% ipython --no-banner

In [1]: import numpy as np

In [2]: np.set_printoptions(precision=1, suppress=True, linewidth=200, legacy="1.25")

In [3]: W0 = np.loadtxt("test15.csv", delimiter=",")

In [4]: W0
Out[4]: 
array([[ -3.6,   9.5,  -3.1],
       [ -1.1,  -1.6,   2.2],
       [  8.5,  -3.3,  -1.1],
       [  2.7,   9.8,  -0.7],
       [  3.7,  -2.5,   0.2],
       [  0.5,   1.9,   4.1],
       [  0.9,   7.9,   3.3],
       [  6.6,  -4.3,   0.4],
       [  3.1, -11.7,  -3.2],
       [ -0.7,  -0.4,  -0.7],
       [ -4.1,  -4.9,  -7.2],
       [ -1.5,   5.6,   0.2],
       [ -2.5,   0.6,   3.1],
       [  5.6,  -2.6,   1.1],
       [ -2.1, -10. ,   2.6],
       [  2.3,   5.7,   3.3],
       [  5.5,  -1.5,  -1.2],
       [  9.7,   2. ,  -1.4],
       [ -5.5,  -1.1,  -1.2],
       [  7.4,   9.1,  -6. ],
       [ -1.1,   3.7,   8.8],
       [  2. ,   2.8,   3.4],
       [ -5.1,   5.5,  -6.6],
       [  2. ,   0.6,   1. ],
       [ -3. ,  -0.6,   3.3],
       [  3.3,   4. ,  -0.2]])

In [5]: x = np.array([-3, -2, -2])

In [6]: y = W0 @ x

In [7]: np.linalg.lstsq(W0, y)[0]
Out[7]: array([-3., -2., -2.])

In [8]: rng = np.random.default_rng(257)

In [9]: y = y + 0.1 * rng.normal(size=26)

In [10]: print(y)
[ -2.    2.  -16.7 -26.1  -6.4 -13.5 -25.  -12.1  20.4   4.2  36.4  -7.1   0.1 -14.   21.  -24.9 -11.1 -30.2  21.  -28.4 -21.7 -18.4  17.6  -9.2   3.6 -17.5]

In [11]: c, *_ = np.linalg.lstsq(W0, y)

In [12]: c.round()
Out[12]: array([-3., -2., -2.])

In [13]: c
Out[13]: array([-3., -2., -2.])

In [14]: [round(float(np.linalg.norm(np.linalg.solve(W0.T @ W0 + lam * np.eye(3), W0.T @ y))), 2) for lam in (0, 1, 10, 100)]
Out[14]: [4.12, 4.11, 4.03, 3.41]

In [15]: E = np.load("m.npy")

In [16]: E
Out[16]: 
array([[ 1.1,  0.9,  1.9],
       [ 0.8,  0.2,  0.4],
       [ 0.6, -0.5, -1.2],
       [-0.6,  0.1,  0.1],
       [ 0. ,  1.2,  2.5],
       [-0.5,  1.2,  2.5],
       [-1.1,  0. ,  0. ],
       [-1.9,  1.5,  3. ],
       [-0.6, -0.6, -1.3],
       [ 1.4, -1.7, -3.4],
       [-1.5,  1.3,  2.5],
       [ 0.2,  1.2,  2.6],
       [ 1.1,  1.3,  2.7],
       [-1.5,  0.5,  1. ],
       [-0.5,  0.4,  0.9],
       [ 0.3, -0.9, -1.7]])

In [17]: C = E[[10, 0]].astype(float)

In [18]: for _ in range(7):
    ...:     labels = np.linalg.norm(E[:, None] - C, axis=-1).argmin(axis=1)
    ...:     C = np.array([E[labels == j].mean(axis=0) for j in range(2)])
    ...: 

In [19]: labels
Out[19]: array([0, 1, 1, 1, 0, 0, 1, 0, 1, 1, 0, 0, 0, 0, 0, 1])

In [20]: C[1] - C[0]
Out[20]: array([ 0.5, -1.5, -3.2])

In [21]: C
Out[21]: 
array([[-0.4,  1.1,  2.2],
       [ 0.1, -0.5, -1. ]])

In [22]: np.abs(C[1] - C[0]).argmax()
Out[22]: 2

In [23]: m1 = np.loadtxt("layer5.csv", delimiter=",")

In [24]: m1.round(1) + 0
Out[24]: 
array([[0. , 0.2],
       [0.2, 1. ]])

In [25]: # applying it twice changes nothing

In [26]: ev, evecs = np.linalg.eigh(m1)

In [27]: (ev > 1e-8).sum(), (ev < -1e-8).sum()
Out[27]: (1, 0)

In [28]: np.round(np.linalg.svd(m1, compute_uv=False), 1) + 0
Out[28]: array([1., 0.])

In [29]: np.abs(evecs[:, -1])
Out[29]: array([0.2, 1. ])

In [30]: x = np.array([1, 3])

In [31]: np.round(np.eye(2) - m1, 1) + 0
Out[31]: 
array([[ 1. , -0.2],
       [-0.2,  0. ]])

In [32]: print(m1 @ m1 @ x)
[0.6 3.1]

In [33]: x = np.array([0, -5, 1])

In [34]: y = E @ x

In [35]: np.round(np.linalg.solve(E.T @ E, E.T @ y), 1) + 0
Out[35]: array([ 0., -5.,  1.])

In [36]: np.round(np.linalg.pinv(E) @ E, 1) + 0
Out[36]: 
array([[1., 0., 0.],
       [0., 1., 0.],
       [0., 0., 1.]])

In [37]: y = y + 0.3 * rng.normal(size=16)

In [38]: y
Out[38]: array([-2.7, -0.1,  1.3, -1. , -3.4, -3.6, -0.1, -4.6,  1.9,  5.7, -3.6, -3. , -3.8, -1.4, -1.1,  3. ])

In [39]: c, *_ = np.linalg.lstsq(E, y)

In [40]: c.round(1) + 0
Out[40]: array([ 0. , -6.1,  1.5])

In [41]: print(np.round(np.linalg.norm(y - E @ c), 1))
1.2

In [42]: print(np.linalg.matrix_rank(m1, rtol=0.1))
1

In [43]: np.argsort(-np.linalg.norm(m1, axis=0).round(6), kind="stable")[:3]
Out[43]: array([1, 0])

In [44]: rank = np.linalg.matrix_rank(m1)

In [45]: rank
Out[45]: 1

In [46]: null = np.linalg.svd(m1)[2][rank:].T

In [47]: np.linalg.matrix_rank(m1.T @ m1), np.linalg.matrix_rank(m1 @ m1.T)
Out[47]: (1, 1)

In [48]: print(null[:, 0] / null[np.abs(null[:, 0]).round(6).argmax(), 0])
[ 1.  -0.2]

In [49]: K = np.array([[3, 3, 1, 3], [2, 3, 1, 0], [3, 3, 3, 1], [1, 0, 3, 0]])

In [50]: # rows and columns are dependent

In [51]: labels = rng.permutation(4)

In [52]: labels
Out[52]: array([3, 1, 2, 0])

In [53]: M2 = K[labels][:, labels]

In [54]: np.allclose(M2, K)
Out[54]: False

In [55]: np.trace(M2)
Out[55]: 9

In [56]: rank = np.linalg.matrix_rank(K)

In [57]: rank
Out[57]: 3

In [58]: null = np.linalg.svd(K)[2][rank:].T

In [59]: null @ null.T
Out[59]: 
array([[ 0.7, -0.4, -0.2, -0.2],
       [-0.4,  0.2,  0.1,  0.1],
       [-0.2,  0.1,  0.1,  0.1],
       [-0.2,  0.1,  0.1,  0.1]])

In [60]: null.shape
Out[60]: (4, 1)

In [61]: [int(np.linalg.matrix_rank(K[:, :j + 1])) for j in range(4)]
Out[61]: [1, 2, 3, 3]

In [62]: np.linalg.matrix_rank(K.T @ K), np.linalg.matrix_rank(K @ K.T)
Out[62]: (3, 3)

In [63]: np.einsum("ij,ji->", K, K)
Out[63]: 63

In [64]: print(round(np.linalg.det(K[::-1]), 1))
0.0

In [65]: print(np.einsum("ii->", K))
9

In [66]: round(np.linalg.eigvals(K).sum().real, 1)
Out[66]: 9.0

In [67]: np.kron(np.eye(2, dtype=int), K)
Out[67]: 
array([[3, 3, 1, 3, 0, 0, 0, 0],
       [2, 3, 1, 0, 0, 0, 0, 0],
       [3, 3, 3, 1, 0, 0, 0, 0],
       [1, 0, 3, 0, 0, 0, 0, 0],
       [0, 0, 0, 0, 3, 3, 1, 3],
       [0, 0, 0, 0, 2, 3, 1, 0],
       [0, 0, 0, 0, 3, 3, 3, 1],
       [0, 0, 0, 0, 1, 0, 3, 0]])

In [68]: A = np.load("a.npy")

In [69]: A
Out[69]: 
array([[ 0., -8.],
       [-8.,  0.]])

In [70]: # symmetric, so the eigenvalues are real

In [71]: D = np.linalg.norm(E[:, None] - E[None], axis=-1)

In [72]: print((D + 1e9 * np.eye(16)).round(6).argmin(axis=1))
[12 14 15  6 11  4  3 10 15 15  7  4  0 14  3  2]

In [73]: np.linalg.norm(E, axis=1)
Out[73]: array([2.4, 0.9, 1.4, 0.6, 2.8, 2.8, 1.1, 3.9, 1.6, 4.1, 3.2, 2.9, 3.2, 1.9, 1.1, 1.9])

In [74]: D.mean(axis=1).argmax()
Out[74]: 9

In [75]: M2 = np.array([[1, -1], [-2, 5]])

In [76]: C = np.kron(M2, A)

In [77]: C
Out[77]: 
array([[  0.,  -8.,  -0.,   8.],
       [ -8.,   0.,   8.,  -0.],
       [ -0.,  16.,   0., -40.],
       [ 16.,  -0., -40.,   0.]])

In [78]: C.shape
Out[78]: (4, 4)

In [79]: x = np.array([3, 3, 0, 3])

In [80]: y = C @ x

In [81]: y
Out[81]: array([  0., -24., -72.,  48.])

In [82]: np.linalg.solve(C, -3 * y)
Out[82]: array([-9., -9., -0., -9.])

In [83]: np.linalg.solve(C, y)
Out[83]: array([ 3.,  3., -0.,  3.])

In [84]: np.linalg.solve(C.T, C[2])
Out[84]: array([-0., -0.,  1., -0.])

In [85]: np.linalg.solve(C, C[:, 0])
Out[85]: array([ 1.,  0., -0., -0.])

In [86]: ev, evecs = np.linalg.eigh(A)

In [87]: x = np.array([1, 1])

In [88]: x @ A @ x
Out[88]: -16.0

In [89]: J = np.load("arr.npy")

In [90]: J
Out[90]: 
array([[-2.,  0.],
       [ 0., -2.]])

In [91]: # symmetric, so the eigenvalues are real

In [92]: M2 = J[0, 0] * J[1:] - np.outer(J[1:, 0], J[0])

In [93]: M2
Out[93]: array([[0., 4.]])

In [94]: np.flatnonzero(~M2.round(6).any(axis=1))
Out[94]: array([], dtype=int64)

In [95]: print(J[:, 0] / J[0, 0])
[ 1. -0.]
